In [1]: import numpy as np

In [2]: np.set_printoptions(precision=2, suppress=True, linewidth=200)

In [3]: B = np.array([[-1, -4], [-4, 0]])

In [4]: Z = np.array([[9, 6, 7], [-8, -3, -4], [1, 2, 4]])

In [5]: feats = np.kron(B, Z)

In [6]: feats
Out[6]: 
array([[ -9,  -6,  -7, -36, -24, -28],
       [  8,   3,   4,  32,  12,  16],
       [ -1,  -2,  -4,  -4,  -8, -16],
       [-36, -24, -28,   0,   0,   0],
       [ 32,  12,  16,   0,   0,   0],
       [ -4,  -8, -16,   0,   0,   0]])

In [7]: O, evecs = np.linalg.qr(feats[:, :5])[0], np.linalg.qr(feats[:, 5:])[0]

In [8]: sig = np.linalg.svd(O.T @ evecs, compute_uv=False)

In [9]: np.degrees(np.arccos(sig.clip(0, 1)))
Out[9]: array([9.26])

In [10]: (sig > 0.9).sum()
Out[10]: np.int64(1)

In [11]: round(np.linalg.norm(O @ O.T - evecs @ evecs.T, 2), 2)
Out[11]: np.float64(1.0)

In [12]: sig
Out[12]: array([0.99])

In [13]: B = np.array([[1, 0], [0, 0], [0, 0], [1, 2], [0, 1], [0, 2]])

In [14]: np.linalg.matrix_rank(feats @ B)
Out[14]: np.int64(2)

In [15]: np.einsum("ik,kj->ji", feats, B)
Out[15]: 
array([[ -45,   40,   -5,  -36,   32,   -4],
       [-152,  108,  -48,    0,    0,    0]])

In [16]: B.T @ feats.T
Out[16]: 
array([[ -45,   40,   -5,  -36,   32,   -4],
       [-152,  108,  -48,    0,    0,    0]])

In [17]: B = np.linalg.invert(feats)
---------------------------------------------------------------------------
AttributeError                            Traceback (most recent call last)
Cell In[17], line 1
----> 1 B = np.linalg.invert(feats)

AttributeError: module 'numpy.linalg' has no attribute 'invert'

In [18]: B = np.linalg.inv(feats)

In [19]: np.round(feats @ B, 2) + 0
Out[19]: 
array([[1., 0., 0., 0., 0., 0.],
       [0., 1., 0., 0., 0., 0.],
       [0., 0., 1., 0., 0., 0.],
       [0., 0., 0., 1., 0., 0.],
       [0., 0., 0., 0., 1., 0.],
       [0., 0., 0., 0., 0., 1.]])

In [20]: np.linalg.inv(B)
Out[20]: 
array([[ -9.,  -6.,  -7., -36., -24., -28.],
       [  8.,   3.,   4.,  32.,  12.,  16.],
       [ -1.,  -2.,  -4.,  -4.,  -8., -16.],
       [-36., -24., -28.,  -0.,  -0.,  -0.],
       [ 32.,  12.,  16.,   0.,   0.,   0.],
       [ -4.,  -8., -16.,  -0.,  -0.,  -0.]])

In [21]: np.round(np.linalg.cond(feats), 2)
Out[21]: np.float64(26.65)

In [22]: rng = np.random.default_rng(50265)

In [23]: B = feats + rng.integers(-2, 3, (6, 2)) @ rng.integers(-2, 3, (2, 6))

In [24]: B
Out[24]: 
array([[ -3,  -2,  -9, -32, -28, -32],
       [ 14,   7,   2,  36,   8,  12],
       [ -5,  -4,  -2,  -7,  -5, -14],
       [-36, -22, -26,  -1,   1,  -2],
       [ 29,   8,  15,  -1,   1,   4],
       [  0,  -4, -16,   2,  -2,  -4]])

In [25]: np.round(np.linalg.svd(B - feats, compute_uv=False), 2) + 0
Out[25]: array([18.33,  5.67,  0.  ,  0.  ,  0.  ,  0.  ])

In [26]: B - feats
Out[26]: 
array([[ 6,  4, -2,  4, -4, -4],
       [ 6,  4, -2,  4, -4, -4],
       [-4, -2,  2, -3,  3,  2],
       [ 0,  2,  2, -1,  1, -2],
       [-3, -4, -1, -1,  1,  4],
       [ 4,  4,  0,  2, -2, -4]])

In [27]: np.linalg.matrix_rank(B - feats, tol=1e-8)
Out[27]: np.int64(2)

In [28]: B = np.array([[1, 1], [1, -1]])

In [29]: m1 = np.kron(B, np.kron(B, B))[rng.permutation(8)][:3]

In [30]: m1
Out[30]: 
array([[ 1, -1, -1,  1, -1,  1,  1, -1],
       [ 1, -1, -1,  1,  1, -1, -1,  1],
       [ 1, -1,  1, -1,  1, -1,  1, -1]])

In [31]: B = m1 / np.sqrt((m1 ** 2).mean(axis=1, keepdims=True))

In [32]: np.linalg.matrix_rank(m1 - m1.mean(axis=1, keepdims=True))
Out[32]: np.int64(3)

In [33]: np.linalg.norm(B, axis=1)
Out[33]: array([2.83, 2.83, 2.83])

In [34]: B[1]
Out[34]: array([ 1., -1., -1.,  1.,  1., -1., -1.,  1.])

In [35]: m1 - m1.mean(axis=1, keepdims=True)
Out[35]: 
array([[ 1., -1., -1.,  1., -1.,  1.,  1., -1.],
       [ 1., -1., -1.,  1.,  1., -1., -1.,  1.],
       [ 1., -1.,  1., -1.,  1., -1.,  1., -1.]])

In [36]: np.linalg.matrix_rank(B) == np.linalg.matrix_rank(m1)
Out[36]: np.True_

In [37]: theta = np.radians(120)

In [38]: R = np.eye(8)

In [39]: R[3, 3] = R[5, 5] = np.cos(theta)

In [40]: R[3, 5], R[5, 3] = -np.sin(theta), np.sin(theta)

In [41]: R
Out[41]: 
array([[ 1.  ,  0.  ,  0.  ,  0.  ,  0.  ,  0.  ,  0.  ,  0.  ],
       [ 0.  ,  1.  ,  0.  ,  0.  ,  0.  ,  0.  ,  0.  ,  0.  ],
       [ 0.  ,  0.  ,  1.  ,  0.  ,  0.  ,  0.  ,  0.  ,  0.  ],
       [ 0.  ,  0.  ,  0.  , -0.5 ,  0.  , -0.87,  0.  ,  0.  ],
       [ 0.  ,  0.  ,  0.  ,  0.  ,  1.  ,  0.  ,  0.  ,  0.  ],
       [ 0.  ,  0.  ,  0.  ,  0.87,  0.  , -0.5 ,  0.  ,  0.  ],
       [ 0.  ,  0.  ,  0.  ,  0.  ,  0.  ,  0.  ,  1.  ,  0.  ],
       [ 0.  ,  0.  ,  0.  ,  0.  ,  0.  ,  0.  ,  0.  ,  1.  ]])

In [42]: B = m1 @ R.T

In [43]: np.linalg.svd(m1, compute_uv=False), np.linalg.svd(B, compute_uv=False)
Out[43]: (array([2.83, 2.83, 2.83]), array([2.83, 2.83, 2.83]))

In [44]: B
Out[44]: 
array([[ 1.  , -1.  , -1.  , -1.37, -1.  ,  0.37,  1.  , -1.  ],
       [ 1.  , -1.  , -1.  ,  0.37,  1.  ,  1.37, -1.  ,  1.  ],
       [ 1.  , -1.  ,  1.  ,  1.37,  1.  , -0.37,  1.  , -1.  ]])

In [45]: np.abs(B - m1).max(axis=0)
Out[45]: array([0.  , 0.  , 0.  , 2.37, 0.  , 2.37, 0.  , 0.  ])

In [46]: E = np.loadtxt("layer11.csv", delimiter=",")

In [47]: E
Out[47]: 
array([[ -2.,  -2.,  -2.,  -2.,  -2.,  -2.,  -2.,  -2.,  -2.],
       [ -2.,  -4.,  -4.,  -4.,  -4.,  -4.,  -4.,  -4.,  -4.],
       [ -2.,  -4.,  -6.,  -6.,  -6.,  -6.,  -6.,  -6.,  -6.],
       [ -2.,  -4.,  -6.,  -8.,  -8.,  -8.,  -8.,  -8.,  -8.],
       [ -2.,  -4.,  -6.,  -8., -10., -10., -10., -10., -10.],
       [ -2.,  -4.,  -6.,  -8., -10., -12., -12., -12., -12.],
       [ -2.,  -4.,  -6.,  -8., -10., -12., -14., -14., -14.],
       [ -2.,  -4.,  -6.,  -8., -10., -12., -14., -16., -16.],
       [ -2.,  -4.,  -6.,  -8., -10., -12., -14., -16., -18.]])

In [48]: evals, evecs = np.linalg.eigh(E)

In [49]: x = np.array([1, -1, 1, 3, -3, -3, -3, -1, -2])

In [50]: np.linalg.eigvalsh(E[1:, 1:])
Out[50]: array([-72.91,  -7.96,  -2.85,  -1.5 ,  -0.96,  -0.71,  -0.58,  -0.52])

In [51]: evecs * np.abs(evals) @ evecs.T
Out[51]: 
array([[ 2.,  2.,  2.,  2.,  2.,  2.,  2.,  2.,  2.],
       [ 2.,  4.,  4.,  4.,  4.,  4.,  4.,  4.,  4.],
       [ 2.,  4.,  6.,  6.,  6.,  6.,  6.,  6.,  6.],
       [ 2.,  4.,  6.,  8.,  8.,  8.,  8.,  8.,  8.],
       [ 2.,  4.,  6.,  8., 10., 10., 10., 10., 10.],
       [ 2.,  4.,  6.,  8., 10., 12., 12., 12., 12.],
       [ 2.,  4.,  6.,  8., 10., 12., 14., 14., 14.],
       [ 2.,  4.,  6.,  8., 10., 12., 14., 16., 16.],
       [ 2.,  4.,  6.,  8., 10., 12., 14., 16., 18.]])

In [52]: x @ E @ x
Out[52]: np.float64(-1128.0)

In [53]: round(float(x @ E @ x / (x @ x)), 2), np.round(evals[0], 2), np.round(evals[-1], 2)
Out[53]: (-25.64, np.float64(-73.32), np.float64(-0.51))

In [54]: U, sig = np.linalg.svd(E)
---------------------------------------------------------------------------
ValueError                                Traceback (most recent call last)
Cell In[54], line 1
----> 1 U, sig = np.linalg.svd(E)

ValueError: too many values to unpack (expected 2)

In [55]: U, sig, vt = np.linalg.svd(E, full_matrices=False)

In [56]: np.round(vt @ vt.T, 2) + 0
Out[56]: 
array([[1., 0., 0., 0., 0., 0., 0., 0., 0.],
       [0., 1., 0., 0., 0., 0., 0., 0., 0.],
       [0., 0., 1., 0., 0., 0., 0., 0., 0.],
       [0., 0., 0., 1., 0., 0., 0., 0., 0.],
       [0., 0., 0., 0., 1., 0., 0., 0., 0.],
       [0., 0., 0., 0., 0., 1., 0., 0., 0.],
       [0., 0., 0., 0., 0., 0., 1., 0., 0.],
       [0., 0., 0., 0., 0., 0., 0., 1., 0.],
       [0., 0., 0., 0., 0., 0., 0., 0., 1.]])

In [57]: np.abs(vt[0])
Out[57]: array([0.08, 0.15, 0.22, 0.28, 0.34, 0.38, 0.42, 0.44, 0.46])

In [58]: U.shape, sig.shape, vt.shape
Out[58]: ((9, 9), (9,), (9, 9))

In [59]: np.allclose(U * sig @ vt, E)
Out[59]: True

In [60]: B = E / np.linalg.norm(E, axis=1, keepdims=True)

In [61]: G = B @ B.T

In [62]: G[4]
Out[62]: array([0.94, 0.96, 0.98, 1.  , 1.  , 1.  , 0.99, 0.98, 0.98])

In [63]: G
Out[63]: 
array([[1.  , 0.99, 0.97, 0.95, 0.94, 0.92, 0.91, 0.9 , 0.89],
       [0.99, 1.  , 0.99, 0.98, 0.96, 0.95, 0.94, 0.93, 0.92],
       [0.97, 0.99, 1.  , 0.99, 0.98, 0.97, 0.96, 0.95, 0.94],
       [0.95, 0.98, 0.99, 1.  , 1.  , 0.99, 0.98, 0.97, 0.96],
       [0.94, 0.96, 0.98, 1.  , 1.  , 1.  , 0.99, 0.98, 0.98],
       [0.92, 0.95, 0.97, 0.99, 1.  , 1.  , 1.  , 0.99, 0.99],
       [0.91, 0.94, 0.96, 0.98, 0.99, 1.  , 1.  , 1.  , 0.99],
       [0.9 , 0.93, 0.95, 0.97, 0.98, 0.99, 1.  , 1.  , 1.  ],
       [0.89, 0.92, 0.94, 0.96, 0.98, 0.99, 0.99, 1.  , 1.  ]])

In [64]: round(np.degrees(np.arccos(np.clip(G[4, 7], -1, 1))), 2)
Out[64]: np.float64(11.1)

In [65]: np.argwhere(np.triu(np.abs(G) > 0.95, 1))
Out[65]: 
array([[0, 1],
       [0, 2],
       [0, 3],
       [1, 2],
       [1, 3],
       [1, 4],
       [1, 5],
       [2, 3],
       [2, 4],
       [2, 5],
       [2, 6],
       [3, 4],
       [3, 5],
       [3, 6],
       [3, 7],
       [3, 8],
       [4, 5],
       [4, 6],
       [4, 7],
       [4, 8],
       [5, 6],
       [5, 7],
       [5, 8],
       [6, 7],
       [6, 8],
       [7, 8]])

In [66]: B = np.linalg.invert(E)
---------------------------------------------------------------------------
AttributeError                            Traceback (most recent call last)
Cell In[66], line 1
----> 1 B = np.linalg.invert(E)

AttributeError: module 'numpy.linalg' has no attribute 'invert'

In [67]: B = np.linalg.inv(E)

In [68]: round(float(np.linalg.cond(E)), 2)
Out[68]: 142.67

In [69]: np.round(np.linalg.det(E) * np.linalg.det(B), 2)
Out[69]: np.float64(1.0)

In [70]: E @ B
Out[70]: 
array([[1., 0., 0., 0., 0., 0., 0., 0., 0.],
       [0., 1., 0., 0., 0., 0., 0., 0., 0.],
       [0., 0., 1., 0., 0., 0., 0., 0., 0.],
       [0., 0., 0., 1., 0., 0., 0., 0., 0.],
       [0., 0., 0., 0., 1., 0., 0., 0., 0.],
       [0., 0., 0., 0., 0., 1., 0., 0., 0.],
       [0., 0., 0., 0., 0., 0., 1., 0., 0.],
       [0., 0., 0., 0., 0., 0., 0., 1., 0.],
       [0., 0., 0., 0., 0., 0., 0., 0., 1.]])

In [71]: np.allclose(B, E.T)
Out[71]: False

In [72]: round(np.linalg.slogdet(E)[0], 2)
Out[72]: np.float64(-1.0)
